>>> import numpy as np
>>> from numpy import linalg as LA
>>> np.set_printoptions(precision=2, suppress=True, linewidth=200, sign=" ")
>>> J = np.load("run13.npy")
>>> J
array([[ -5.76,  -5.81, -21.27,   5.75],
       [ -4.59,  -4.91, -17.69,   4.54],
       [ -1.77,  -2.69,  -8.17,   1.12],
       [ -1.51,  -2.47,  -7.14,   0.75],
       [ -0.8 ,  -1.79,  -4.09,  -0.29],
       [ -0.7 ,  -1.67,  -3.59,  -0.44],
       [ -0.52,  -1.41,  -2.6 ,  -0.67],
       [ -0.5 ,  -1.37,  -2.46,  -0.69],
       [ -0.47,  -1.32,  -2.3 ,  -0.71],
       [ -0.31,  -0.95,  -1.33,  -0.72],
       [ -0.08,  -0.26,  -0.28,  -0.25],
       [  0.02,   0.06,   0.06,   0.06],
       [  0.3 ,   0.82,   0.73,   0.87],
       [  0.41,   1.1 ,   0.95,   1.16],
       [  0.93,   2.25,   1.85,   2.38],
       [  1.17,   2.72,   2.22,   2.86],
       [  1.83,   3.98,   3.25,   4.12],
       [  1.99,   4.26,   3.48,   4.39],
       [  2.33,   4.86,   3.99,   4.95],
       [  5.  ,   9.19,   8.01,   8.73],
       [  7.73,  13.26,  12.18,  11.92]])
>>> dist = LA.norm(J[:, None] - J[None], axis=-1)
>>> (dist + 1e9 * np.eye(21)).round(6).argmin(axis=1)
array([  1,   0,   3,   2,   5,   4,   7,   6,   7,   8,  11,  10,  13,  12,  15,  14,  17,  16,  17,  20,  19])
>>> dist.mean(axis=1).argmax()
np.int64(20)
>>> dist.shape
(21, 21)
>>> LA.matrix_rank(dist ** 2)
np.int64(5)
>>> u, g = J[1], J[20]
>>> round(float(u @ g), 2)
-262.09
>>> round(float(u @ u), 2)
378.85
>>> pr = (u @ g) / (u @ u) * u
>>> LA.matrix_rank(np.outer(u, g))
np.int64(1)
>>> pr
array([ 3.18,  3.4 , 12.24, -3.14])
>>> g - pr
array([ 4.56,  9.87, -0.06, 15.06])
>>> np.round((g - pr) @ u, 2)
np.float64(0.0)
>>> r = LA.matrix_rank(J)
>>> r
np.int64(3)
>>> ns = LA.svd(J)[2][r:].T
>>> ns @ ns.T
array([[ 0.07, -0.22,  0.07,  0.12],
       [-0.22,  0.65, -0.22, -0.36],
       [ 0.07, -0.22,  0.07,  0.12],
       [ 0.12, -0.36,  0.12,  0.2 ]])
>>> [int(LA.matrix_rank(np.delete(J, i, axis=0))) for i in range(21)]
[3, 3, 3, 3, 3, 3, 3, 3, 3, 3, 3, 3, 3, 3, 3, 3, 3, 3, 3, 3, 3]
>>> np.allclose(J @ ns, 0)
True
>>> [int(LA.matrix_rank(J[:, :j + 1])) for j in range(4)]
[1, 2, 3, 3]
>>> np.unique(J.round(6), axis=0).shape
(21, 4)
>>> np.abs(np.diag(LA.qr(J)[1])) > 1e-9
array([ True,  True,  True, False])
>>> LA.lstsq(J[:-1].T, J[-1])[2]
np.int32(3)
>>> M = np.load("a.npy")
>>> M
array([[ 0,  0, -6,  9,  0,  0, -3,  0,  0,  0,  0, -7],
       [-9,  0,  0,  0,  0,  7,  0,  2,  0,  0,  0,  0],
       [ 6,  0,  0,  0,  0,  0,  0, -5, -6,  0,  0,  0],
       [ 3,  0,  0,  0,  0,  0,  0, -6,  0,  0, -5,  0],
       [ 0,  5,  0,  0,  0,  0, -5,  0,  4,  0,  4,  0],
       [ 0,  0,  0, -2,  0,  5, -5,  0,  0, -6,  0,  0],
       [ 0,  0,  0,  9,  0,  0,  0,  0,  0,  3,  0,  0],
       [ 0,  0,  0,  8, -2,  0,  0,  0,  2,  0,  0, -3],
       [ 0,  0,  1,  0,  0,  0, -1,  0,  0,  0,  0,  0],
       [ 0,  0,  0,  0,  8,  1,  4,  0,  0,  0,  0,  0],
       [ 0,  0,  0, -7, -8,  0,  0,  0,  0,  0,  0,  0],
       [ 0,  0,  0,  2,  0,  0,  5,  0,  0,  0,  8,  0]])
>>> u = np.array([3, 1, 1, 2, 2, -2, 1, -1, 2, -1, -3, 3])
>>> other = M + np.outer(u, np.eye(12)[5])
>>> LA.matrix_rank(LA.inv(other) - LA.inv(M), tol=1e-8)
np.int64(1)
>>> other
array([[ 0.,  0., -6.,  9.,  0.,  3., -3.,  0.,  0.,  0.,  0., -7.],
       [-9.,  0.,  0.,  0.,  0.,  8.,  0.,  2.,  0.,  0.,  0.,  0.],
       [ 6.,  0.,  0.,  0.,  0.,  1.,  0., -5., -6.,  0.,  0.,  0.],
       [ 3.,  0.,  0.,  0.,  0.,  2.,  0., -6.,  0.,  0., -5.,  0.],
       [ 0.,  5.,  0.,  0.,  0.,  2., -5.,  0.,  4.,  0.,  4.,  0.],
       [ 0.,  0.,  0., -2.,  0.,  3., -5.,  0.,  0., -6.,  0.,  0.],
       [ 0.,  0.,  0.,  9.,  0.,  1.,  0.,  0.,  0.,  3.,  0.,  0.],
       [ 0.,  0.,  0.,  8., -2., -1.,  0.,  0.,  2.,  0.,  0., -3.],
       [ 0.,  0.,  1.,  0.,  0.,  2., -1.,  0.,  0.,  0.,  0.,  0.],
       [ 0.,  0.,  0.,  0.,  8.,  0.,  4.,  0.,  0.,  0.,  0.,  0.],
       [ 0.,  0.,  0., -7., -8., -3.,  0.,  0.,  0.,  0.,  0.,  0.],
       [ 0.,  0.,  0.,  2.,  0.,  3.,  5.,  0.,  0.,  0.,  8.,  0.]])
>>> round(float(LA.det(other) / LA.det(M)), 2), round(float(1 + LA.solve(M, u)[5]), 2)
(0.6, 0.6)
>>> LA.matrix_rank(other - M)
np.int64(1)
>>> np.round(LA.norm(other) ** 2 / LA.norm(other, 2) ** 2, 2)
np.float64(3.23)
>>> LA.norm(other, axis=1).argmax()
np.int64(0)
>>> round(LA.norm(other[2] - other[5]), 2)
np.float64(12.88)
>>> rng = np.random.default_rng(7634)
>>> labels = rng.permutation(12)
>>> labels
array([  7,   2,   1,   6,   3,   0,   5,  11,  10,   9,   4,   8])
>>> other = M[labels][:, labels]
>>> np.diag(other)
array([ 0,  0,  0,  0,  0,  0,  5,  0,  0,  0,  0,  0])
>>> np.trace(other)
np.int64(5)
>>> labels = rng.permutation(12)
>>> other = M[:, labels] * rng.choice([-1, 1], 12)
>>> other
array([[ 0,  0,  9,  0,  0, -7,  0,  0,  6,  0,  0,  3],
       [ 0,  2,  0,  7,  0,  0,  0,  0,  0,  0,  9,  0],
       [-6, -5,  0,  0,  0,  0,  0,  0,  0,  0, -6,  0],
       [ 0, -6,  0,  0,  0,  0,  5,  0,  0,  0, -3,  0],
       [ 4,  0,  0,  0,  0,  0, -4,  5,  0,  0,  0,  5],
       [ 0,  0, -2,  5, -6,  0,  0,  0,  0,  0,  0,  5],
       [ 0,  0,  9,  0,  3,  0,  0,  0,  0,  0,  0,  0],
       [ 2,  0,  8,  0,  0, -3,  0,  0,  0,  2,  0,  0],
       [ 0,  0,  0,  0,  0,  0,  0,  0, -1,  0,  0,  1],
       [ 0,  0,  0,  1,  0,  0,  0,  0,  0, -8,  0, -4],
       [ 0,  0, -7,  0,  0,  0,  0,  0,  0,  8,  0,  0],
       [ 0,  0,  2,  0,  0,  0, -8,  0,  0,  0,  0, -5]])
>>> Uu, _, Vh = LA.svd(M.T @ other)
>>> np.round(LA.lstsq(M, other)[0], 2) + 0
array([[ 0.,  0.,  0.,  0.,  0.,  0.,  0.,  0.,  0.,  0., -1.,  0.],
       [ 0.,  0.,  0.,  0.,  0.,  0.,  0.,  1.,  0.,  0.,  0.,  0.],
       [ 0.,  0.,  0.,  0.,  0.,  0.,  0.,  0., -1.,  0.,  0.,  0.],
       [ 0.,  0.,  1.,  0.,  0.,  0.,  0.,  0.,  0.,  0.,  0.,  0.],
       [ 0.,  0.,  0.,  0.,  0.,  0.,  0.,  0.,  0., -1.,  0.,  0.],
       [ 0.,  0.,  0.,  1.,  0.,  0.,  0.,  0.,  0.,  0.,  0.,  0.],
       [ 0.,  0.,  0.,  0.,  0.,  0.,  0.,  0.,  0.,  0.,  0., -1.],
       [ 0.,  1.,  0.,  0.,  0.,  0.,  0.,  0.,  0.,  0.,  0.,  0.],
       [ 1.,  0.,  0.,  0.,  0.,  0.,  0.,  0.,  0.,  0.,  0.,  0.],
       [ 0.,  0.,  0.,  0.,  1.,  0.,  0.,  0.,  0.,  0.,  0.,  0.],
       [ 0.,  0.,  0.,  0.,  0.,  0., -1.,  0.,  0.,  0.,  0.,  0.],
       [ 0.,  0.,  0.,  0.,  0.,  1.,  0.,  0.,  0.,  0.,  0.,  0.]])
>>> np.round(Uu @ Vh, 2) + 0
array([[ 0.,  0.,  0.,  0.,  0.,  0.,  0.,  0.,  0.,  0., -1.,  0.],
       [ 0.,  0.,  0.,  0.,  0.,  0.,  0.,  1.,  0.,  0.,  0.,  0.],
       [ 0.,  0.,  0.,  0.,  0.,  0.,  0.,  0., -1.,  0.,  0.,  0.],
       [ 0.,  0.,  1.,  0.,  0.,  0.,  0.,  0.,  0.,  0.,  0.,  0.],
       [ 0.,  0.,  0.,  0.,  0.,  0.,  0.,  0.,  0., -1.,  0.,  0.],
       [ 0.,  0.,  0.,  1.,  0.,  0.,  0.,  0.,  0.,  0.,  0.,  0.],
       [ 0.,  0.,  0.,  0.,  0.,  0.,  0.,  0.,  0.,  0.,  0., -1.],
       [ 0.,  1.,  0.,  0.,  0.,  0.,  0.,  0.,  0.,  0.,  0.,  0.],
       [ 1.,  0.,  0.,  0.,  0.,  0.,  0.,  0.,  0.,  0.,  0.,  0.],
       [ 0.,  0.,  0.,  0.,  1.,  0.,  0.,  0.,  0.,  0.,  0.,  0.],
       [ 0.,  0.,  0.,  0.,  0.,  0., -1.,  0.,  0.,  0.,  0.,  0.],
       [ 0.,  0.,  0.,  0.,  0.,  1.,  0.,  0.,  0.,  0.,  0.,  0.]])
>>> labels
array([  8,   7,   3,   5,   9,  11,  10,   1,   2,   4,   0,   6])
